% ipython --no-banner

In [1]: import numpy as np

In [2]: import numpy.linalg as la

In [3]: np.set_printoptions(precision=1, suppress=True, linewidth=200)

In [4]: rd = lambda a: np.round(a, 1) + 0

In [5]: Y = np.array([[7, 7, 3, 9, 2, -2, -2, 6, 0, 7, 4, -6, 9],
   ...:     [7, 4, -8, -8, -7, 5, -2, 4, 5, 0, 4, 0, -1],
   ...:     [0, -6, -5, 2, -3, -4, 1, 4, 5, 5, 1, 6, -3],
   ...:     [-6, -1, -6, -8, -6, 5, -5, -5, 1, -9, 2, 5, -2],
   ...:     [-7, -1, -6, 7, 4, 2, -2, -6, -2, 4, -3, -7, -7],
   ...:     [0, -9, 7, 8, 7, -1, -7, 8, -5, 4, 0, -2, -2],
   ...:     [-6, -3, 3, 5, -5, -5, 8, 3, -6, -7, -5, -7, 3],
   ...:     [-7, 5, -8, -6, 1, -7, 4, 8, 9, 8, -9, 6, -9],
   ...:     [9, 5, -7, -7, -3, 0, -5, 0, 3, -8, 7, 8, 9],
   ...:     [2, 7, -7, -9, -2, -7, 5, 3, 3, -8, -1, -5, 7],
   ...:     [2, -5, 2, 8, -2, -7, -5, 6, 6, -1, 7, 8, -9],
   ...:     [8, 2, -7, 7, -1, -6, 8, 8, 6, -6, 7, 8, -3],
   ...:     [-9, -8, 2, 3, 4, -7, 9, 8, 5, -1, -7, -5, -7]])

In [6]: data = np.triu(Y)

In [7]: print(data)
[[ 7  7  3  9  2 -2 -2  6  0  7  4 -6  9]
 [ 0  4 -8 -8 -7  5 -2  4  5  0  4  0 -1]
 [ 0  0 -5  2 -3 -4  1  4  5  5  1  6 -3]
 [ 0  0  0 -8 -6  5 -5 -5  1 -9  2  5 -2]
 [ 0  0  0  0  4  2 -2 -6 -2  4 -3 -7 -7]
 [ 0  0  0  0  0 -1 -7  8 -5  4  0 -2 -2]
 [ 0  0  0  0  0  0  8  3 -6 -7 -5 -7  3]
 [ 0  0  0  0  0  0  0  8  9  8 -9  6 -9]
 [ 0  0  0  0  0  0  0  0  3 -8  7  8  9]
 [ 0  0  0  0  0  0  0  0  0 -8 -1 -5  7]
 [ 0  0  0  0  0  0  0  0  0  0  7  8 -9]
 [ 0  0  0  0  0  0  0  0  0  0  0  8 -3]
 [ 0  0  0  0  0  0  0  0  0  0  0  0 -7]]

In [8]: Y = np.array([[-8, 9],
   ...:     [-9, -3],
   ...:     [0, 9],
   ...:     [-9, -3],
   ...:     [3, 2],
   ...:     [2, -7],
   ...:     [-8, -6],
   ...:     [6, 1],
   ...:     [-8, -6],
   ...:     [0, -2],
   ...:     [9, -8],
   ...:     [0, -9],
   ...:     [8, -6]])

In [9]: print(np.einsum("ij->j", data))
[  7  11 -10  -5 -10   5  -9  22  10  -4   7  14 -15]

In [10]: np.einsum("ij,ij->i", data, data)
Out[10]: array([418, 280, 167, 290, 187, 163, 241, 407, 267, 139, 194,  73,  49])

In [11]: print(data @ Y)
[[ -38   32]
 [  53 -149]
 [ -74 -115]
 [  68  -35]
 [ -71  133]
 [ 126  109]
 [ -19   90]
 [-177   10]
 [ 111 -184]
 [  47   27]
 [  -9  -74]
 [ -24  -54]
 [ -56   42]]

In [12]: la.matrix_rank(data @ Y)
Out[12]: np.int64(2)

In [13]: gram = data.T @ data

In [14]: np.diag(gram)
Out[14]: array([ 49,  65,  98, 213, 114,  75, 151, 266, 206, 428, 251, 452, 507])

In [15]: la.matrix_rank(gram)
Out[15]: np.int64(13)

In [16]: (data @ data.T).shape
Out[16]: (13, 13)

In [17]: x = np.array([3, 2, 1, 0, 3, 1, 3, 2, 0, 2, 1, 2, 3])

In [18]: target = data @ x

In [19]: beta, lr = np.zeros(13), 1 / la.norm(data, 2) ** 2

In [20]: for i in range(15):
    ...:     beta -= lr * data.T @ (data @ beta - target)
    ...:     if i % 5 == 0: print(i, round(la.norm(data @ beta - target), 1))
    ...: 
0 49.1
5 21.7
10 17.7

In [21]: rd(la.cond(data))
Out[21]: np.float64(983.7)

In [22]: rd(beta)
Out[22]: array([ 1.4,  1.6,  0.9,  2.1,  1. , -0.1,  1.9,  1.7,  0.7,  1.2,  1. ,  1.2,  2.5])

In [23]: Uu, sv, vt = la.svd(data)

In [24]: rd(sv)
Out[24]: array([28.8, 26.9, 21.7, 16.7, 15.5, 11.2, 10.1,  7.4,  4.9,  4.3,  2.8,  0.4,  0. ])

In [25]: Y = Uu[:, :12] @ np.diag(sv[:12]) @ vt[:12]

In [26]: rd(la.norm(data - Y) / la.norm(data))
Out[26]: np.float64(0.0)

In [27]: la.matrix_rank(Y)
Out[27]: np.int64(12)

In [28]: la.matrix_rank(data, rtol=0.05)
Out[28]: np.int64(11)
